% python3 -q
>>> import numpy as np
>>> np.set_printoptions(precision=2, suppress=True, linewidth=200)
>>> F = np.array([[-0.7, -0.6, -0.7, 1.0, 1.0],
...     [2.3, 1.3, 0.8, -1.2, 0.2],
...     [1.1, -2.8, 0.0, 1.3, 1.2],
...     [-2.3, 0.8, -0.5, -0.7, 0.7],
...     [-0.9, 1.9, 0.0, 1.3, -2.1],
...     [0.1, -1.2, -0.2, 0.9, 0.5]])
>>> vec = np.array([-1, 2, 3, 0, -3])
>>> target = F @ vec
>>> np.round(np.linalg.solve(F.T @ F, F.T @ target), 2) + 0
array([-1.,  2.,  3.,  0., -3.])
>>> np.round(np.linalg.lstsq(F, target)[0], 2) + 0
array([-1.,  2.,  3.,  0., -3.])
>>> rng = np.random.default_rng(49)
>>> target = target + 0.05 * rng.normal(size=6)
>>> target
array([ -5.57,   2.17, -10.29,   0.22,  11.01,  -4.59])
>>> beta, *_ = np.linalg.lstsq(F, target)
>>> np.round(F.T @ (target - F @ beta), 2) + 0
array([0., 0., 0., 0., 0.])
>>> [round(float(np.linalg.norm(np.linalg.solve(F.T @ F + lam * np.eye(5), F.T @ target))), 2) for lam in (0, 1, 10, 100)]
[4.72, 3.68, 2.47, 0.63]
>>> beta.round()
array([-1.,  2.,  3.,  0., -3.])
>>> out = F / np.sqrt((F ** 2).mean(axis=1, keepdims=True))
>>> np.linalg.norm(out, axis=1)
array([2.24, 2.24, 2.24, 2.24, 2.24, 2.24])
>>> np.linalg.matrix_rank(F - F.mean(axis=1, keepdims=True))
np.int64(4)
>>> vec = np.array([-2, 1, 2, 2, 1])
>>> target = F @ vec
>>> beta, lr = np.zeros(5), 1 / np.linalg.norm(F, 2) ** 2
>>> for i in range(4):
...     beta -= lr * F.T @ (F @ beta - target)
...     if i % 1 == 0: print(i, round(np.linalg.norm(F @ beta - target), 2))
... 
0 2.91
1 1.73
2 1.43
3 1.33
>>> beta
array([-1.52,  0.29, -0.48,  0.84, -0.24])
>>> vec = np.array([6, 0, 7, 0, 0])
>>> h = np.maximum(F @ vec, 0)
>>> F * (h > 1e-9)[:, None]
array([[-0. , -0. , -0. ,  0. ,  0. ],
       [ 2.3,  1.3,  0.8, -1.2,  0.2],
       [ 1.1, -2.8,  0. ,  1.3,  1.2],
       [-0. ,  0. , -0. , -0. ,  0. ],
       [-0. ,  0. ,  0. ,  0. , -0. ],
       [ 0. , -0. , -0. ,  0. ,  0. ]])
>>> np.tanh(F @ vec)
array([-1.  ,  1.  ,  1.  , -1.  , -1.  , -0.66])
>>> np.maximum(F @ vec, 0) - np.maximum(-F @ vec, 0)
array([ -9.1,  19.4,   6.6, -17.3,  -5.4,  -0.8])
